In [1]: import numpy as np

In [2]: from numpy import linalg as LA

In [3]: np.set_printoptions(precision=2, suppress=True, linewidth=100, floatmode="fixed")

In [4]: F = np.load("a.npy")

In [5]: F
Out[5]: 
array([[ 0.00, -0.05, -0.93, -0.37],
       [ 0.29, -0.47,  0.33, -0.77],
       [ 0.40, -0.73, -0.17,  0.52],
       [-0.87, -0.50,  0.03, -0.01]])

In [6]: q, Rm = LA.qr(F)

In [7]: round(float(abs(Rm[0, 0])), 2), np.round(LA.norm(F[:, 0]), 2)
Out[7]: (1.0, np.float64(1.0))

In [8]: np.trace(q @ q.T)
Out[8]: np.float64(4.0)

In [9]: q
Out[9]: 
array([[ 0.00, -0.05, -0.93,  0.37],
       [-0.29, -0.47,  0.33,  0.77],
       [-0.40, -0.73, -0.17, -0.52],
       [ 0.87, -0.50,  0.03,  0.01]])

In [10]: np.round(q.T @ q, 2) + 0
Out[10]: 
array([[1.00, 0.00, 0.00, 0.00],
       [0.00, 1.00, 0.00, 0.00],
       [0.00, 0.00, 1.00, 0.00],
       [0.00, 0.00, 0.00, 1.00]])

In [11]: proj = np.triu(np.array([[2, 1, 0, 2], [-1, 0, -2, -1], [2, -1, 2, -2], [1, -1, -2, 1]]), 1) + np.eye(4)

In [12]: Y = proj @ F @ LA.inv(proj)

In [13]: np.round(np.poly(Y), 2) + 0
Out[13]: array([ 1.00,  0.65,  0.00, -0.65, -1.00])

In [14]: round(float(LA.det(Y)), 2)
Out[14]: -1.0

In [15]: np.round(np.trace(Y), 2), round(float(np.trace(F)), 2)
Out[15]: (np.float64(-0.65), -0.65)

In [16]: LA.matrix_rank(Y)
Out[16]: np.int64(4)

In [17]: np.round(LA.norm(F, 2), 2)
Out[17]: np.float64(1.0)

In [18]: round(float(LA.norm(F) ** 2 / LA.norm(F, 2) ** 2), 2)
Out[18]: 4.0

In [19]: round(LA.norm(F, "nuc"), 2)
Out[19]: np.float64(4.0)

In [20]: np.round(LA.norm(F, 1), 2), round(LA.norm(F, np.inf), 2)
Out[20]: (np.float64(1.74), np.float64(1.85))

In [21]: rng = np.random.default_rng(1)

In [22]: labels = rng.permutation(4)

In [23]: labels
Out[23]: array([0, 1, 2, 3])

In [24]: Y = F[labels][:, labels]

In [25]: round(float(LA.det(Y)), 2), round(float(LA.det(F[labels])), 2)
Out[25]: (-1.0, -1.0)

In [26]: np.allclose(Y, F)
Out[26]: True

In [27]: feats = np.load("sample18.npy")

In [28]: feats
Out[28]: 
array([[1.00, 0.00, 0.00, 0.00],
       [0.33, 0.33, 0.33, 0.00],
       [0.00, 0.00, 1.00, 0.00],
       [0.00, 0.25, 0.25, 0.50]])

In [29]: feats.sum(axis=1)
Out[29]: array([1.00, 1.00, 1.00, 1.00])

In [30]: np.round(LA.matrix_power(feats, 100), 2) + 0
Out[30]: 
array([[1.00, 0.00, 0.00, 0.00],
       [0.50, 0.00, 0.50, 0.00],
       [0.00, 0.00, 1.00, 0.00],
       [0.25, 0.00, 0.75, 0.00]])

In [31]: np.sort(np.abs(LA.eigvals(feats)))[::-1]
Out[31]: array([1.00, 1.00, 0.50, 0.33])

In [32]: pr = np.eye(4)[3]

In [33]: for _ in range(7):
    ...:     pr = pr @ feats
    ...:     print(pr.round(2))
    ...: 
[0.00 0.25 0.25 0.50]
[0.08 0.21 0.46 0.25]
[0.15 0.13 0.59 0.12]
[0.20 0.08 0.67 0.06]
[0.22 0.04 0.71 0.03]
[0.24 0.02 0.73 0.02]
[0.24 0.01 0.74 0.01]

In [34]: Y = LA.inv(feats)

In [35]: np.round(LA.det(feats) * LA.det(Y), 2)
Out[35]: np.float64(1.0)

In [36]: np.round(LA.det(feats) * Y, 2) + 0
Out[36]: 
array([[ 0.17,  0.00,  0.00,  0.00],
       [-0.17,  0.50, -0.17,  0.00],
       [ 0.00,  0.00,  0.17,  0.00],
       [ 0.08, -0.25,  0.00,  0.33]])

In [37]: LA.inv(Y)
Out[37]: 
array([[1.00, 0.00, 0.00, 0.00],
       [0.33, 0.33, 0.33, 0.00],
       [0.00, 0.00, 1.00, 0.00],
       [0.00, 0.25, 0.25, 0.50]])

In [38]: np.round(feats @ Y, 2) + 0
Out[38]: 
array([[1.00, 0.00, 0.00, 0.00],
       [0.00, 1.00, 0.00, 0.00],
       [0.00, 0.00, 1.00, 0.00],
       [0.00, 0.00, 0.00, 1.00]])

In [39]: Uu, sigma, VT = LA.svd(feats, full_matrices=False)

In [40]: Uu.shape, sigma.shape, VT.shape
Out[40]: ((4, 4), (4,), (4, 4))

In [41]: np.round(Uu.T @ Uu, 2) + 0
Out[41]: 
array([[1.00, 0.00, 0.00, 0.00],
       [0.00, 1.00, 0.00, 0.00],
       [0.00, 0.00, 1.00, 0.00],
       [0.00, 0.00, 0.00, 1.00]])

In [42]: np.round(Uu.T @ feats @ VT.T, 2) + 0
Out[42]: 
array([[1.14, 0.00, 0.00, 0.00],
       [0.00, 1.02, 0.00, 0.00],
       [0.00, 0.00, 0.54, 0.00],
       [0.00, 0.00, 0.00, 0.26]])

In [43]: np.cumsum(sigma ** 2) / np.sum(sigma ** 2)
Out[43]: array([0.48, 0.87, 0.97, 1.00])

In [44]: np.round(VT @ VT.T, 2) + 0
Out[44]: 
array([[1.00, 0.00, 0.00, 0.00],
       [0.00, 1.00, 0.00, 0.00],
       [0.00, 0.00, 1.00, 0.00],
       [0.00, 0.00, 0.00, 1.00]])
